>>> import numpy as np
>>> np.set_printoptions(suppress=True, linewidth=120)
>>> E = np.array([[0.0, 0.9, 0.0],
...     [-0.8, -1.3, 0.0],
...     [0.2, 1.7, 1.7],
...     [-1.7, -0.1, 1.7],
...     [0.3, 1.3, 1.3],
...     [-1.1, -0.1, 0.0],
...     [-0.3, -0.5, -1.4],
...     [-1.1, -1.2, -0.8],
...     [1.7, -0.3, 1.3],
...     [0.9, 1.1, 2.3],
...     [0.4, -0.3, -0.5],
...     [0.9, -0.2, -0.5],
...     [0.0, 0.4, -1.4],
...     [1.0, 0.1, 1.0],
...     [-1.2, -0.6, -1.2],
...     [0.6, 0.8, 1.1],
...     [-0.1, -0.7, 1.2],
...     [-1.6, 1.5, -1.2],
...     [-0.3, -0.2, 1.0],
...     [-0.4, 1.7, 0.0],
...     [-0.6, -1.2, 0.5]])
>>> E[17] *= 10
>>> E
array([[  0. ,   0.9,   0. ],
       [ -0.8,  -1.3,   0. ],
       [  0.2,   1.7,   1.7],
       [ -1.7,  -0.1,   1.7],
       [  0.3,   1.3,   1.3],
       [ -1.1,  -0.1,   0. ],
       [ -0.3,  -0.5,  -1.4],
       [ -1.1,  -1.2,  -0.8],
       [  1.7,  -0.3,   1.3],
       [  0.9,   1.1,   2.3],
       [  0.4,  -0.3,  -0.5],
       [  0.9,  -0.2,  -0.5],
       [  0. ,   0.4,  -1.4],
       [  1. ,   0.1,   1. ],
       [ -1.2,  -0.6,  -1.2],
       [  0.6,   0.8,   1.1],
       [ -0.1,  -0.7,   1.2],
       [-16. ,  15. , -12. ],
       [ -0.3,  -0.2,   1. ],
       [ -0.4,   1.7,   0. ],
       [ -0.6,  -1.2,   0.5]])
>>> dist = np.linalg.norm(E[:, None] - E[None], axis=-1)
>>> np.round(np.linalg.norm(E - E.mean(axis=0), axis=1), 1)
array([ 0.9,  2.1,  2.4,  2.3,  2. ,  0.9,  1.8,  2.1,  3.1,  3.1,  1.7,  2. ,  1.5,  2.3,  1.7,  2. ,  2.2, 23.9,
        1.7,  1. ,  2.1])
>>> (dist + 1e9 * np.eye(21)).round(6).argmin(axis=1)
array([19, 20,  4, 18,  2,  1, 14, 14, 13,  2, 11, 10,  6, 15,  7,  4, 18, 19, 16,  0,  1])
>>> dist[8].round(6).argsort(kind="stable")[:4]
array([ 8, 13, 15, 16])
>>> np.linalg.matrix_rank(dist ** 2)
np.int64(5)
>>> np.flatnonzero(dist[8] < dist.mean() / 2)
array([ 8,  9, 11, 13, 15, 16, 18])
>>> np.round(np.linalg.norm(E, axis=1), 1)
array([ 0.9,  1.5,  2.4,  2.4,  1.9,  1.1,  1.5,  1.8,  2.2,  2.7,  0.7,  1. ,  1.5,  1.4,  1.8,  1.5,  1.4, 25. ,
        1.1,  1.7,  1.4])
>>> dist.mean(axis=1).argmax()
np.int64(17)
>>> dist.shape
(21, 21)
>>> dist[8].round(1)
array([ 2.5,  3. ,  2.5,  3.4,  2.1,  3.1,  3.4,  3.6,  0. ,  1.9,  2.2,  2. ,  3.3,  0.9,  3.8,  1.6,  1.8, 26.9,
        2. ,  3.2,  2.6])
>>> K = np.load("dump.npy")
>>> K
array([[ 0, -5,  0,  1,  2, -3,  0, -2],
       [ 5,  0,  4,  0,  0,  0, -1,  2],
       [ 0, -4,  0,  0, -6, -4,  5, -3],
       [-1,  0,  0,  0,  5, -1, -2,  0],
       [-2,  0,  6, -5,  0, -3,  0, -2],
       [ 3,  0,  4,  1,  3,  0,  3, -1],
       [ 0,  1, -5,  2,  0, -3,  0, -3],
       [ 2, -2,  3,  0,  2,  1,  3,  0]])
>>> x = np.array([9, 2, 7, 6, 5, 4, 2, 1])
>>> target = K @ x
>>> target
array([ -8,  73, -47,   8, -20,  81, -36,  55])
>>> np.round(np.linalg.solve(K, target + K[:, 2]), 1)
array([9., 2., 8., 6., 5., 4., 2., 1.])
>>> np.round(np.linalg.solve(K, K[:, 3]), 1) + 0
array([0., 0., 0., 1., 0., 0., 0., 0.])
>>> x = np.array([-1, -3, 4, 2, -5, -4, -1, -1])
>>> np.einsum("ij,j->i", K, x)
array([ 21,  10,  56, -18,  30,  -2,  -4,  -1])
>>> K @ np.eye(8)[4]
array([ 2.,  0., -6.,  5.,  0.,  3.,  0.,  2.])
>>> K @ (2 * x)
array([ 42,  20, 112, -36,  60,  -4,  -8,  -2])
>>> K @ x
array([ 21,  10,  56, -18,  30,  -2,  -4,  -1])
>>> round(np.linalg.det(K), 1)
np.float64(92416.0)
>>> assert K == K.T
Traceback (most recent call last):
  File "<python-input-28>", line 1, in <module>
    assert K == K.T
           ^^^^^^^^
ValueError: The truth value of an array with more than one element is ambiguous. Use a.any() or a.all()
>>> np.linalg.matrix_power(K, 2)
array([[ -43,    4,  -26,  -13,   -8,   -9,  -12,  -11],
       [   4,  -46,   11,    3,  -10,  -26,   26,  -19],
       [ -26,   11, -102,   36,  -18,    0,  -17,   -7],
       [ -13,    3,   36,  -31,   -5,   -6,   -3,   -1],
       [  -8,  -10,  -18,   -5,  -78,  -15,   25,  -11],
       [  -9,  -26,    0,   -6,  -15,  -45,   15,  -33],
       [ -12,   26,  -17,   -3,   25,   15,  -48,   20],
       [ -11,  -19,   -7,   -1,  -11,  -33,   20,  -31]])
>>> np.round(np.sort(np.abs(np.linalg.eigvals(K))), 1)
array([ 0.8,  0.8,  4.3,  4.3,  7.9,  7.9, 11.4, 11.4])
>>> K @ K
array([[ -43,    4,  -26,  -13,   -8,   -9,  -12,  -11],
       [   4,  -46,   11,    3,  -10,  -26,   26,  -19],
       [ -26,   11, -102,   36,  -18,    0,  -17,   -7],
       [ -13,    3,   36,  -31,   -5,   -6,   -3,   -1],
       [  -8,  -10,  -18,   -5,  -78,  -15,   25,  -11],
       [  -9,  -26,    0,   -6,  -15,  -45,   15,  -33],
       [ -12,   26,  -17,   -3,   25,   15,  -48,   20],
       [ -11,  -19,   -7,   -1,  -11,  -33,   20,  -31]])
>>> round(float(np.abs(np.linalg.eigvals(K)).max()), 1)
11.4
>>> np.trace(K)
np.int64(0)
>>> x = np.array([-2, 0, 1, -2, 0, -2, -2, 1])
>>> target = K @ x
>>> beta, lr = np.zeros(8), 1 / np.linalg.norm(K, 2) ** 2
>>> for i in range(250):
...     beta -= lr * K.T @ (K @ beta - target)
...     if i % 50 == 0: print(i, round(np.linalg.norm(K @ beta - target), 1))
... 
0 16.3
50 0.8
100 0.6
150 0.5
200 0.4
>>> beta.round(1) + 0
array([-1.9, -0.1,  1. , -2. ,  0. , -1.8, -2.1,  0.7])
>>> round(np.linalg.cond(K), 1)
np.float64(14.7)
>>> arr = np.loadtxt("case10.csv", delimiter=",")
>>> arr
array([[ 0., -1., -6., -2.,  2.,  1.,  6.,  6.,  0.],
       [ 1.,  0., -7., -3., -4.,  0.,  2., -1., -7.],
       [ 6.,  7.,  0.,  7.,  2.,  1., -5., -1.,  5.],
       [ 2.,  3., -7.,  0., -4.,  8.,  9., -5.,  3.],
       [-2.,  4., -2.,  4.,  0., -3., -1., -5., -4.],
       [-1.,  0., -1., -8.,  3.,  0., -1.,  0.,  6.],
       [-6., -2.,  5., -9.,  1.,  1.,  0., -4.,  3.],
       [-6.,  1.,  1.,  5.,  5.,  0.,  4.,  0., -3.],
       [ 0.,  7., -5., -3.,  4., -6., -3.,  3.,  0.]])
>>> x = np.array([-2, -1, 1, -2, 2, 0, -2, 2, 2])
>>> x @ arr @ x
np.float64(0.0)
>>> round(float(np.linalg.det(arr)), 1)
0.0
>>> np.round(np.linalg.eigvals(arr).real, 1) + 0
array([0., 0., 0., 0., 0., 0., 0., 0., 0.])
>>> np.round(np.linalg.svd(arr, compute_uv=False), 1) + 0
array([18.3, 18.3, 14.4, 14.4, 11. , 11. ,  2. ,  2. ,  0. ])
>>> Q = np.linalg.solve(np.eye(9) - arr, np.eye(9) + arr)
>>> np.round(Q @ Q.T, 1) + 0
array([[1., 0., 0., 0., 0., 0., 0., 0., 0.],
       [0., 1., 0., 0., 0., 0., 0., 0., 0.],
       [0., 0., 1., 0., 0., 0., 0., 0., 0.],
       [0., 0., 0., 1., 0., 0., 0., 0., 0.],
       [0., 0., 0., 0., 1., 0., 0., 0., 0.],
       [0., 0., 0., 0., 0., 1., 0., 0., 0.],
       [0., 0., 0., 0., 0., 0., 1., 0., 0.],
       [0., 0., 0., 0., 0., 0., 0., 1., 0.],
       [0., 0., 0., 0., 0., 0., 0., 0., 1.]])
>>> np.linalg.cond(arr) > 100
np.True_
>>> [round(float(x), 1) for x in np.linalg.svd(arr, compute_uv=False)[:3]]
[18.3, 18.3, 14.4]
>>> rng = np.random.default_rng(353)
>>> idx = rng.integers(0, 2, 6)
>>> M = np.triu((idx[:, None] == idx) & (rng.random((6, 6)) < 0.8), 1).astype(int)
>>> M += M.T
>>> M
array([[0, 0, 1, 1, 0, 0],
       [0, 0, 0, 0, 0, 1],
       [1, 0, 0, 0, 1, 0],
       [1, 0, 0, 0, 1, 0],
       [0, 0, 1, 1, 0, 0],
       [0, 1, 0, 0, 0, 0]])
>>> T = np.stack([M, 2 * M, M[::-1]])
>>> np.linalg.matrix_rank(T)
array([4, 4, 4])
>>> J = np.load("w.npy")
>>> J
array([[  1.7,   9.6,  -1.4, -25.2],
       [ -6.6, -16.8,  10.9,  12.6],
       [  8.3,   3.8,  -9.7,  30.5],
       [  9.1,  13.2,  10.5,  12.1],
       [  6. ,  -2.8,   7.6,  -3.3],
       [  0.6,   7. ,   0.5,  14.9],
       [  5.9,  -7.8,  -3.9,  11.6],
       [ -3. , -18. ,  -1.5,  -9.7],
       [  5.2, -10.7, -20.6,  23. ],
       [  9.1,   7.3,  -5. , -19.5],
       [-12.2,  16.9,  -2.2,   1.7],
       [ -3.2,   1.5,   6.7, -24.8],
       [  4. , -18.4,   0.5,  20. ],
       [ -5.2, -16.5,  -1.4, -19.4],
       [ 13.5,  -9.8,  -4.8,   8.6],
       [  0.5,  -1.6,  -5.1,   5.6],
       [  5.6,   3. ,   0.8, -25.7],
       [  1.5, -10.7,   7. ,  26.2],
       [ -8.7,  10.4,   3.8, -13.2],
       [  2.5,  38.5,  -4.8,  10.8],
       [  0.7,  30.3,  11.8, -16.4],
       [  7.4,  29.5,  13.4, -29.5],
       [ -2.7,   8.5,   7.6,  12.5],
       [  3.4,   8.2,  -1.1,  -9.9],
       [ -7.9, -21.8, -10.4, -16.3],
       [ -1. ,  -2.2,  20. , -39.6],
       [ -2.1,   4.8,  13.1,  19. ],
       [  0.2,  19.6,  -1.8,   8.6],
       [ -4.4,   0. ,  -0.7,   9.8],
       [  2.4,  32.3,   0.7,   0.3],
       [ -6.7,   9.9,  11.1,  -4.7],
       [  4. , -14. ,  12.2,  26.2]])
>>> hat = J @ np.linalg.solve(J.T @ J, J.T)
>>> np.allclose(hat @ hat, hat)
True
>>> np.trace(hat)
np.float64(4.0)
>>> np.round(hat @ J[:, 1], 1) + 0
array([  9.6, -16.8,   3.8,  13.2,  -2.8,   7. ,  -7.8, -18. , -10.7,   7.3,  16.9,   1.5, -18.4, -16.5,  -9.8,  -1.6,
         3. , -10.7,  10.4,  38.5,  30.3,  29.5,   8.5,   8.2, -21.8,  -2.2,   4.8,  19.6,   0. ,  32.3,   9.9, -14. ])
>>> np.round(np.diag(hat), 1) + 0
array([0.1, 0.2, 0.1, 0.2, 0.1, 0. , 0. , 0.1, 0.2, 0.1, 0.2, 0.1, 0.1, 0.1, 0.2, 0. , 0.1, 0.1, 0.1, 0.2, 0.1, 0.3,
       0.1, 0. , 0.2, 0.3, 0.1, 0.1, 0. , 0.1, 0.1, 0.2])
>>> np.linalg.matrix_rank(np.eye(32) - hat)
np.int64(28)
>>> cen = J - J.mean(axis=0)
>>> left, s, vt = np.linalg.svd(cen, full_matrices=False)
>>> s.round(1)
array([108.4,  84. ,  45.5,  31.7])
>>> np.abs(vt[0]).argmax()
np.int64(3)
>>> np.abs(left[:, 0]).argmax()
np.int64(21)
>>> np.searchsorted(np.cumsum(s ** 2) / (s ** 2).sum(), 0.9) + 1
np.int64(3)
>>> np.round(cen.mean(axis=0), 1) + 0
array([0., 0., 0., 0.])
>>> np.linalg.matrix_rank(cen)
np.int64(4)
